% ipython --no-banner

In [1]: import numpy as np

In [2]: from numpy import linalg as LA

In [3]: np.set_printoptions(precision=2, suppress=True, linewidth=100, sign=" ")

In [4]: tidy = lambda a: np.round(a, 2) + 0

In [5]: r0 = np.array([-1, -1, 0, 1])

In [6]: m1 = np.array([np.roll(r0, i) for i in range(4)])

In [7]: print(m1)
[[-1 -1  0  1]
 [ 1 -1 -1  0]
 [ 0  1 -1 -1]
 [-1  0  1 -1]]

In [8]: m1[3] @ m1[2]
Out[8]: np.int64(0)

In [9]: tidy(LA.norm(m1, 2))
Out[9]: np.float64(2.24)

In [10]: tidy(LA.norm(m1[3], 1)), tidy(LA.norm(m1[3], np.inf))
Out[10]: (np.float64(3.0), np.float64(1.0))

In [11]: print(tidy(LA.norm(m1, 1)), tidy(LA.norm(m1, np.inf)))
3.0 3.0

In [12]: K = np.load("case19.npy")

In [13]: print(K)
[[-27   0  -3   0]
 [ 18   9   2   1]
 [ -3   0  12   0]
 [  2   1  -8  -4]]

In [14]: A2 = K / np.sqrt((K ** 2).mean(axis=1, keepdims=True))

In [15]: LA.matrix_rank(K - K.mean(axis=1, keepdims=True))
Out[15]: np.int64(3)

In [16]: print(tidy(LA.norm(A2, axis=1)))
[ 2.  2.  2.  2.]

In [17]: LA.matrix_power(K, 3)
Out[17]: 
array([[-20061,      0,  -1674,      0],
       [ 10402,    743,    868,     62],
       [ -1674,      0,   1701,      0],
       [   868,     62,   -882,    -63]])

In [18]: np.allclose(K @ K.T, K.T @ K)
Out[18]: False

In [19]: tidy(np.abs(LA.eigvals(K)).max())
Out[19]: np.float64(27.23)

In [20]: X = np.load("dump.npy")

In [21]: X
Out[21]: 
array([[ 13.58, -37.45,  -8.46],
       [ 10.24,  -2.12,   5.09],
       [ 26.  ,  11.28,  -7.67],
       [-30.76,  -2.94,  18.04],
       [ -6.03,  -0.12,   3.34],
       [  6.36,  33.57,  -5.64],
       [  2.14, -26.23,   4.81],
       [-13.4 , -12.91,   5.06],
       [ 14.28,   5.38,  17.37],
       [ -4.48, -20.93,  23.1 ],
       [-34.56,  33.04,  15.03]])

In [22]: A2 = X / LA.norm(X, axis=1, keepdims=True)

In [23]: gram = A2 @ A2.T

In [24]: print(tidy(np.degrees(np.arccos(np.clip(gram[4, 6], -1, 1)))))
88.04

In [25]: print((np.abs(gram) > 0.9).astype(int))
[[ 1  0  0  0  0  0  0  0  0  0  0]
 [ 0  1  0  0  0  0  0  0  0  0  0]
 [ 0  0  1  1  1  0  0  1  0  0  0]
 [ 0  0  1  1  1  0  0  0  0  0  0]
 [ 0  0  1  1  1  0  0  0  0  0  0]
 [ 0  0  0  0  0  1  1  0  0  0  0]
 [ 0  0  0  0  0  1  1  0  0  0  0]
 [ 0  0  1  0  0  0  0  1  0  0  0]
 [ 0  0  0  0  0  0  0  0  1  0  0]
 [ 0  0  0  0  0  0  0  0  0  1  0]
 [ 0  0  0  0  0  0  0  0  0  0  1]]

In [26]: (gram - 2 * np.eye(11)).round(6).argmax(axis=1)
Out[26]: array([ 6,  8,  1,  4,  3,  2,  0,  3,  1,  6,  4])

In [27]: tidy(gram[4])
Out[27]: array([-0.38, -0.55, -0.91,  1.  ,  1.  , -0.26,  0.03,  0.75, -0.18,  0.49,  0.74])

In [28]: gram = np.cov(X, rowvar=False)

In [29]: tidy(LA.eigvalsh(gram)[::-1])
Out[29]: array([ 547.63,  365.96,   66.69])

In [30]: gram.shape
Out[30]: (3, 3)

In [31]: tidy(np.polyfit(X[:, 1], X[:, 0], 1))
Out[31]: array([-0.16, -1.8 ])

In [32]: tidy(gram)
Out[32]: 
array([[ 356.56,  -81.61, -119.96],
       [ -81.61,  504.88,    1.56],
       [-119.96,    1.56,  118.83]])

In [33]: ev, vecs = LA.eig(K)

In [34]: tidy(np.prod(ev))
Out[34]: np.float64(12321.0)

In [35]: r0 = np.array([0, -1])

In [36]: np.convolve(X[6], r0)
Out[36]: array([ 0.  , -2.14, 26.23, -4.81])

In [37]: np.polyval(r0, X[6])
Out[37]: array([-1., -1., -1.])

In [38]: J = np.load("mat.npy")

In [39]: J
Out[39]: 
array([[ 0,  1,  1,  1],
       [ 1,  0,  0,  0],
       [ 1,  0,  0,  0],
       [ 1,  0,  0,  0]])

In [40]: U, sigma, VT = LA.svd(J)

In [41]: vecs = VT[:(sigma > 1e-8).sum()]

In [42]: rng = np.random.default_rng(90)

In [43]: vec = J[0] + 4 * J[1] + rng.integers(2) * np.eye(4)[1]

In [44]: print(vec)
[ 4.  2.  1.  1.]

In [45]: print(np.allclose(vecs.T @ vecs @ vec, vec))
False

In [46]: print(tidy(np.diag(vecs.T @ vecs)))
[ 1.    0.33  0.33  0.33]

In [47]: tidy(LA.norm(vec - vecs.T @ vecs @ vec))
Out[47]: np.float64(0.82)

In [48]: LA.lstsq(J[:-1].T, J[-1])[2]
Out[48]: np.int32(2)

In [49]: np.argwhere(np.triu(J))
Out[49]: 
array([[ 0,  1],
       [ 0,  2],
       [ 0,  3]])

In [50]: J @ J
Out[50]: 
array([[ 3,  0,  0,  0],
       [ 0,  1,  1,  1],
       [ 0,  1,  1,  1],
       [ 0,  1,  1,  1]])

In [51]: np.trace(J @ J @ J) // 6
Out[51]: np.int64(0)

In [52]: L = np.diag(J.sum(axis=1)) - J

In [53]: tidy(LA.eigvalsh(L))
Out[53]: array([ 0.,  1.,  1.,  4.])

In [54]: L @ np.ones(4)
Out[54]: array([ 0.,  0.,  0.,  0.])

In [55]: LA.matrix_rank(L)
Out[55]: np.int64(3)

In [56]: round(LA.det(L[1:, 1:]))
Out[56]: 1
